$ python3 -q
>>> import numpy as np
>>> import numpy.linalg as la
>>> np.set_printoptions(precision=1, suppress=True, linewidth=160, legacy="1.25")
>>> def tidy(a):
...     return np.round(a, 1) + 0
... 
>>> A2 = np.array([[1, -2],
...     [2, -3],
...     [3, 3],
...     [-1, -1],
...     [2, -3],
...     [2, -3],
...     [0, -3],
...     [1, -3]])
>>> W2 = np.array([[0, 2, 1], [3, 0, 0]])
>>> F = A2 @ W2
>>> F
array([[-6,  2,  1],
       [-9,  4,  2],
       [ 9,  6,  3],
       [-3, -2, -1],
       [-9,  4,  2],
       [-9,  4,  2],
       [-9,  0,  0],
       [-9,  2,  1]])
>>> r = la.matrix_rank(F)
>>> r
2
>>> N = la.svd(F)[2][r:].T
>>> np.allclose(F @ N, 0)
True
>>> tidy(N[:, 0] / N[np.abs(N[:, 0]).round(6).argmax(), 0])
array([ 0. , -0.5,  1. ])
>>> [int(la.matrix_rank(F[:i])) for i in range(1, len(F) + 1)]
[1, 2, 2, 2, 2, 2, 2, 2]
>>> np.unique(F.round(6), axis=0).shape
(6, 3)
>>> np.abs(np.diag(la.qr(F)[1])) > 1e-9
array([ True,  True, False])
>>> [round(float(x), 1) for x in la.svd(F, compute_uv=False)[:3]]
[23.4, 10.1, 0.0]
>>> T = np.stack([F, -3 * F, F[::-1]])
>>> T.sum(axis=0)
array([[  3,  -2,  -1],
       [  9,  -8,  -4],
       [-27,  -8,  -4],
       [ -3,   8,   4],
       [ 15, -10,  -5],
       [ 27,  -2,  -1],
       [  9,   4,   2],
       [ 12,  -2,  -1]])
>>> tidy(la.norm(T, axis=(1, 2)))
array([25.5, 76.5, 25.5])
>>> E = np.loadtxt("run3.csv", delimiter=",")
>>> tidy(E)
array([[-0.1, -0.7, -0.4,  0.3, -0.1,  0. , -0.4,  0.1],
       [ 0.3, -0.2,  0.1,  0.3, -0.4, -0.1,  0.4, -0.6],
       [ 0.1,  0.1, -0.2,  0.2,  0.2,  0.9,  0.1, -0.2],
       [ 0.4, -0.3,  0. , -0.3, -0.4,  0.3,  0.3,  0.6],
       [-0.1,  0.3,  0.2,  0.8, -0.3,  0. ,  0. ,  0.4],
       [ 0.5,  0.3,  0.1, -0.1, -0.3,  0.1, -0.7, -0.1],
       [-0.5, -0.3,  0.6, -0.1, -0.3,  0.3, -0.1, -0.1],
       [ 0.4, -0.3,  0.5,  0.2,  0.6,  0. , -0.1,  0.1]])
>>> rng = np.random.default_rng(862)
>>> lab = rng.permutation(8)
>>> lab
array([0, 4, 5, 1, 6, 7, 2, 3])
>>> A2 = E[lab][:, lab]
>>> tidy(np.sort(np.abs(la.eigvals(A2))))
array([1., 1., 1., 1., 1., 1., 1., 1.])
>>> tidy(np.diag(A2))
array([-0.1, -0.3,  0.1, -0.2, -0.1,  0.1, -0.2, -0.3])
>>> np.allclose(A2, E)
False
>>> x0 = np.array([1, -4, -2, 1, -2, -2, -5, 4])
>>> rhs = E @ x0
>>> tidy(rhs)
array([ 6.5, -2.3, -3.1,  1.9,  1.3,  2.8, -0.7,  0.4])
>>> tidy(la.solve(E, E[:, 6]))
array([0., 0., 0., 0., 0., 0., 1., 0.])
>>> tidy(la.solve(E, rhs))
array([ 1., -4., -2.,  1., -2., -2., -5.,  4.])
>>> tidy(la.solve(E, -1 * rhs))
array([-1.,  4.,  2., -1.,  2.,  2.,  5., -4.])
>>> x0 = np.array([-2, -1, 1, 1, 3, -2, 3, -1])
>>> (E @ x0).argmax()
7
>>> tidy(E @ np.ones(8))
array([-1.4, -0.3,  1.2,  0.7,  1.3, -0.3, -0.5,  1.4])
>>> tidy(E @ (2 * x0))
array([-1.6,  2. , -2. , -4.3, -0.2, -8.7,  0.1,  3.8])
>>> tidy(E @ x0)
array([-0.8,  1. , -1. , -2.1, -0.1, -4.4,  0.1,  1.9])
>>> tidy(E.T @ E)
array([[1., 0., 0., 0., 0., 0., 0., 0.],
       [0., 1., 0., 0., 0., 0., 0., 0.],
       [0., 0., 1., 0., 0., 0., 0., 0.],
       [0., 0., 0., 1., 0., 0., 0., 0.],
       [0., 0., 0., 0., 1., 0., 0., 0.],
       [0., 0., 0., 0., 0., 1., 0., 0.],
       [0., 0., 0., 0., 0., 0., 1., 0.],
       [0., 0., 0., 0., 0., 0., 0., 1.]])
>>> tidy(la.svd(E, compute_uv=False))
array([1., 1., 1., 1., 1., 1., 1., 1.])
>>> K = np.array([[3, 3, 3], [3, 6, 6], [3, 6, 9]])
>>> K
array([[3, 3, 3],
       [3, 6, 6],
       [3, 6, 9]])
>>> tidy(la.eigvals(K).sum().real)
18.0
>>> np.kron(np.eye(2, dtype=int), K)
array([[3, 3, 3, 0, 0, 0],
       [3, 6, 6, 0, 0, 0],
       [3, 6, 9, 0, 0, 0],
       [0, 0, 0, 3, 3, 3],
       [0, 0, 0, 3, 6, 6],
       [0, 0, 0, 3, 6, 9]])
>>> tidy(la.det(2 * K)), tidy(la.det(K))
(216.0, 27.0)
>>> tidy(np.poly(K))
array([  1., -18.,  45., -27.])
>>> np.einsum("ii->", K)
18
>>> tidy(la.det(K.T))
27.0
>>> x0 = np.array([-2, -1, 4])
>>> la.norm(K @ x0) <= la.norm(K, 2) * la.norm(x0) + 1e-9
True
>>> K @ np.eye(3)[0]
array([3., 3., 3.])
>>> K @ (2 * x0)
array([ 6, 24, 48])
>>> (K @ x0).argmax()
2
>>> x0 = np.array([-8, 7, 6])
>>> rhs = K @ x0
>>> rhs
array([15, 54, 72])
>>> tidy(la.solve(K, rhs))
array([-8.,  7.,  6.])
>>> tidy(la.solve(K.T, K[0]))
array([1., 0., 0.])
>>> mat = np.loadtxt("data.csv", delimiter=",")
>>> mat
array([[ -3.5,  33.3,  13. ,  23.4,  -5.8],
       [  8.4,  14.2,  -4.1,  14.7,  -3.7],
       [ -4.6,  18.8,   8.8,  10.8,  -5.2],
       [ -0.6,  18.8,   7.7,  15.9,   1.5],
       [ -2.4,  16.4,  23.2,  17.9,  -1.1],
       [  0.3,  15.7,   1.5,  10.1,  -6. ],
       [ -1. ,  19.9,  12.3,  17.6,  -1. ],
       [ -5.7,  17.4,  16.6,  13.4,   0. ],
       [ -5.4,  26.6,  12.7,  17.9,  -2. ],
       [-10.1,  22.2,  20.5,  14.2,  -1.5],
       [-11.3,  23. ,  24.7,  15.3,  -0.9],
       [  1.3,  15.5,   6.9,  13.8,  -3. ],
       [ -7.4,  23. ,  15.9,  14.4,  -4.5],
       [  0.6,  24.7,   9.1,  20.7,  -1.7],
       [ -1.2,   3.4,   7.8,   4.3,  -0.5],
       [ -6.9,  30.2,  22.4,  22.5,  -2.9],
       [ -3.9,  14.6,   4.7,   7.3,  -3. ],
       [ -5.9,  12.8,  13.7,   8.1,  -2.8],
       [ -5.6,  20.7,  13.6,  13.2,  -4.5],
       [  1.3,  11.8,   0.5,   9.3,  -0.6],
       [ -5.1,  26.8,   6.1,  16. ,  -1.1],
       [ -7.9,  27.9,  18. ,  17.8,  -4. ],
       [-11.8,  16.4,  18.2,   7.2,  -1.5],
       [  4.8,  12. ,  -1.5,  10.6,  -4.1],
       [ -5. ,  22. ,  22. ,  19. ,  -1.7],
       [ -5.7,  29.6,   7.1,  17.3,  -3.3],
       [  7.4,  17.4,   3.5,  18.7,  -4.1],
       [ -0.9,  14.7,   0.4,   9.1,  -0.9],
       [ -7.8,  27. ,  13.3,  16.7,  -0.4],
       [ -5.2,  19.7,  13.8,  13.8,  -1. ]])
>>> D = la.norm(mat[:, None] - mat[None], axis=-1)
>>> D.mean(axis=1).argmax()
14
>>> D[9].round(6).argsort(kind="stable")[:4]
array([ 9, 10, 12, 24])
>>> tidy(D[:5, :5])
array([[ 0. , 29.6, 19.7, 18.9, 21.1],
       [29.6,  0. , 19.3, 16.4, 29.7],
       [19.7, 19.3,  0. ,  9.4, 16.9],
       [18.9, 16.4,  9.4,  0. , 16.1],
       [21.1, 29.7, 16.9, 16.1,  0. ]])
>>> la.matrix_rank(D ** 2)
7
>>> (D + 1e9 * np.eye(30)).round(6).argmin(axis=1)
array([ 8, 23, 18,  6, 24, 27,  3, 29, 28, 10,  9,  3, 18,  6, 19, 21, 27,  7, 29, 27, 25, 28, 17, 19,  4, 20, 11, 19,  8, 18])
>>> np.flatnonzero(D[9] < D.mean() / 2)
array([ 9, 10, 12, 24])
